$ python3 -q
>>> import numpy as np
>>> np.set_printoptions(precision=4, suppress=True, linewidth=100, sign=" ")
>>> arr = np.load("test5.npy")
>>> print(arr)
[[ 1.      0.9     0.81    0.729   0.6561  0.5905]
 [ 0.9     1.      0.9     0.81    0.729   0.6561]
 [ 0.81    0.9     1.      0.9     0.81    0.729 ]
 [ 0.729   0.81    0.9     1.      0.9     0.81  ]
 [ 0.6561  0.729   0.81    0.9     1.      0.9   ]
 [ 0.5905  0.6561  0.729   0.81    0.9     1.    ]]
>>> x0 = np.ones(6)
>>> for _ in range(5):
...     x0 = arr @ x0
...     x0 /= np.linalg.norm(x0)
...     print(round(x0 @ arr @ x0, 4))
... 
4.951
4.9511
4.9511
4.9511
4.9511
>>> print(x0)
[ 0.3858  0.4122  0.4257  0.4257  0.4122  0.3858]
>>> print(round(float(np.linalg.eigvalsh(arr)[-1]), 4))
4.9511
>>> low = np.linalg.cholesky(arr)
>>> print(low @ low.T)
[[ 1.      0.9     0.81    0.729   0.6561  0.5905]
 [ 0.9     1.      0.9     0.81    0.729   0.6561]
 [ 0.81    0.9     1.      0.9     0.81    0.729 ]
 [ 0.729   0.81    0.9     1.      0.9     0.81  ]
 [ 0.6561  0.729   0.81    0.9     1.      0.9   ]
 [ 0.5905  0.6561  0.729   0.81    0.9     1.    ]]
>>> print(np.linalg.eigvalsh(arr).min() > 0)
True
>>> print(np.diag(low) ** 2)
[ 1.    0.19  0.19  0.19  0.19  0.19]
>>> J = np.array([[2, -1, 2, 2], [3, -3, 3, 2], [3, 0, 0, -2]])
>>> J[-1] = J[0] + 4 * J[1]
>>> print(J)
[[  2  -1   2   2]
 [  3  -3   3   2]
 [ 14 -13  14  10]]
>>> # columns 0 and 2 are equal
>>> print(np.abs(np.diag(np.linalg.qr(J)[1])) > 1e-9)
[ True  True False]
>>> print(np.unique(J.round(6), axis=0).shape)
(3, 4)
>>> print(J @ np.linalg.pinv(J) @ J)
[[  2.  -1.   2.   2.]
 [  3.  -3.   3.   2.]
 [ 14. -13.  14.  10.]]
>>> print(np.round(np.linalg.norm(J, 2) / np.linalg.norm(J), 4))
0.9992
>>> print(np.linalg.cond(J) > 100)
True
>>> rk = np.linalg.matrix_rank(J)
>>> print(rk)
2
>>> null = np.linalg.svd(J)[2][rk:].T
>>> print(np.round(J @ null, 4) + 0)
[[ 0.  0.]
 [ 0.  0.]
 [ 0.  0.]]
>>> print([int(np.linalg.matrix_rank(J[:i])) for i in range(1, len(J) + 1)])
[1, 2, 2]
>>> x0 = np.array([0, 5, 5, 2])
>>> h = np.maximum(J @ x0, 0)
>>> print(np.tanh(J @ x0))
[ 1.      0.9993  1.    ]
>>> print(np.flatnonzero(h > 1e-9))
[ 0  1  2]
>>> M2 = np.array([[4], [4], [4], [-5], [3], [3], [-1], [-2], [-4]])
>>> basis = np.array([[-5, 0, 5, 4]])
>>> rng = np.random.default_rng(26817)
>>> A = M2 @ basis + 0.3 * rng.normal(size=(9, 4))
>>> print(A)
[[-19.7389   0.4805  19.7756  16.4807]
 [-19.7052  -0.1489  19.7148  15.6827]
 [-20.1459  -0.0852  19.9579  15.9613]
 [ 24.9166  -0.0756 -25.259  -19.9443]
 [-14.5148  -0.1408  14.1815  11.7862]
 [-14.5582   0.2694  15.2128  11.5536]
 [  5.39    -0.0938  -5.5998  -4.0337]
 [  9.7906   0.0133  -9.8514  -8.5033]
 [ 20.4622   0.2348 -20.2226 -15.9393]]
>>> labels = rng.permutation(4)
>>> M2 = A[:, labels] * rng.choice([-1, 1], 4)
>>> print(M2)
[[ 19.7389  16.4807  -0.4805 -19.7756]
 [ 19.7052  15.6827   0.1489 -19.7148]
 [ 20.1459  15.9613   0.0852 -19.9579]
 [-24.9166 -19.9443   0.0756  25.259 ]
 [ 14.5148  11.7862   0.1408 -14.1815]
 [ 14.5582  11.5536  -0.2694 -15.2128]
 [ -5.39    -4.0337   0.0938   5.5998]
 [ -9.7906  -8.5033  -0.0133   9.8514]
 [-20.4622 -15.9393  -0.2348  20.2226]]
>>> left, _, Vt = np.linalg.svd(A.T @ M2)
>>> print(labels)
[ 0  3  1  2]
>>> print(np.round(left @ Vt, 4) + 0)
[[-1.  0.  0.  0.]
 [ 0.  0. -1.  0.]
 [ 0.  0.  0. -1.]
 [ 0.  1.  0.  0.]]
